>>> import numpy as np
>>> from numpy import linalg as LA
>>> np.set_printoptions(precision=2, suppress=True, linewidth=100)
>>> J = np.load("arr.npy")
>>> print(J)
[[ 2.  4.  0. -6. -4. -2. -6. -6.  4.  6.  0.  6. -2.]
 [ 4.  2.  0. -6. -4. -2. -6. -6.  4.  6.  0.  6. -2.]
 [ 0.  0. -2.  0.  0.  0.  0.  0.  0.  0.  0.  0.  0.]
 [-6. -6.  0.  7.  6.  3.  9.  9. -6. -9.  0. -9.  3.]
 [-4. -4.  0.  6.  2.  2.  6.  6. -4. -6.  0. -6.  2.]
 [-2. -2.  0.  3.  2. -1.  3.  3. -2. -3.  0. -3.  1.]
 [-6. -6.  0.  9.  6.  3.  7.  9. -6. -9.  0. -9.  3.]
 [-6. -6.  0.  9.  6.  3.  9.  7. -6. -9.  0. -9.  3.]
 [ 4.  4.  0. -6. -4. -2. -6. -6.  2.  6.  0.  6. -2.]
 [ 6.  6.  0. -9. -6. -3. -9. -9.  6.  7.  0.  9. -3.]
 [ 0.  0.  0.  0.  0.  0.  0.  0.  0.  0. -2.  0.  0.]
 [ 6.  6.  0. -9. -6. -3. -9. -9.  6.  9.  0.  7. -3.]
 [-2. -2.  0.  3.  2.  1.  3.  3. -2. -3.  0. -3. -1.]]
>>> # 3 blocks once reordered
>>> Uu, sig, Vh = LA.svd(J)
>>> print(sig)
[61.  2.  2.  2.  2.  2.  2.  2.  2.  2.  2.  2.  2.]
>>> M2 = Uu[:, :1] @ np.diag(sig[:1]) @ Vh[:1]
>>> print(np.abs(J - M2).max())
2.0
>>> print(round(LA.norm(J - M2, 2), 2), round(sig[1], 2))
2.0 2.0
>>> print(round(LA.norm(J - M2) / LA.norm(J), 2))
0.11
>>> print(np.all(LA.eigvalsh(J) > 0))
False
>>> print([round(float(LA.det(J[:i, :i])), 2) + 0 for i in range(1, 14)])
[2.0, -12.0, 24.0, -120.0, 304.0, -640.0, 1856.0, -4864.0, 10752.0, -26112.0, 52224.0, -122880.0, 249856.0]
>>> print(round(LA.eigvalsh(J).min(), 2))
-2.0
